In [1]: import numpy as np

In [2]: import numpy.linalg as la

In [3]: np.set_printoptions(suppress=True, linewidth=140)

In [4]: arr = np.load("case14.npy")

In [5]: arr
Out[5]: 
array([[ 0,  0,  0,  0,  0,  0,  0, -1],
       [ 0,  0,  0,  0, -4,  0,  1,  0],
       [ 0,  0,  0,  0,  0,  0,  0,  1],
       [-1,  0, -4,  0,  0,  0,  0,  3],
       [-5,  0,  0,  0,  0,  0,  0,  1],
       [ 0,  0,  0,  5,  0,  0,  0,  0],
       [ 0,  0, -2,  1,  5,  0,  1,  0],
       [ 0,  0,  0,  0,  0,  0,  0,  0]])

In [6]: np.round(la.norm(arr, axis=1), 2)
Out[6]: array([1.  , 4.12, 1.  , 5.1 , 5.1 , 5.  , 5.57, 0.  ])

In [7]: round(la.norm(arr[0] - arr[2]), 2)
Out[7]: np.float64(2.0)

In [8]: round(la.norm(arr, "nuc"), 2)
Out[8]: np.float64(24.45)

In [9]: round(float(la.norm(arr, 1)), 2), round(la.norm(arr, np.inf), 2)
Out[9]: (9.0, np.float64(9.0))

In [10]: m1 = np.loadtxt("layer15.csv", delimiter=",")

In [11]: m1.round(2)
Out[11]: 
array([[-0.69,  0.65,  0.32],
       [-0.69, -0.73,  0.  ],
       [ 0.23, -0.22,  0.95]])

In [12]: C2 = m1.T @ m1

In [13]: np.round(la.svd(m1, compute_uv=False) ** 2, 2)
Out[13]: array([1., 1., 1.])

In [14]: (m1 @ m1.T).shape
Out[14]: (3, 3)

In [15]: J = np.loadtxt("arr.csv", delimiter=",")

In [16]: J
Out[16]: 
array([[ 0.,  0.,  1.,  2., -1.,  0., -2.,  0., -2.,  2.],
       [ 0.,  2.,  0.,  0.,  0.,  1.,  0.,  2.,  0.,  0.],
       [-1.,  0.,  0., -1.,  1.,  0.,  1.,  0.,  0., -2.],
       [ 2.,  0., -1.,  1.,  1.,  0., -2.,  0., -2., -1.],
       [ 0.,  0., -1.,  0.,  0.,  0., -2.,  0.,  0.,  1.],
       [ 0., -2.,  0.,  0.,  0.,  1.,  0., -2.,  0.,  0.],
       [ 0.,  0., -2., -2.,  0.,  0.,  2.,  0., -2., -2.],
       [ 0.,  2.,  0.,  0.,  0., -1.,  0.,  1.,  0.,  0.],
       [ 0.,  0.,  2.,  2., -2.,  0., -2.,  0., -2.,  1.],
       [ 2.,  0.,  2., -1., -2.,  0.,  1.,  0., -2., -2.]])

In [17]: vec = np.array([-2, -2, -3, 1, -1, -3, -2, 0, -3, 0])

In [18]: J @ np.ones(10)
Out[18]: array([ 0.,  5., -2., -2., -2., -3., -6.,  2., -1., -2.])

In [19]: J @ (2 * vec)
Out[19]: array([ 20., -14.,  -4.,  18.,  14.,   2.,  12.,  -2.,  16., -10.])
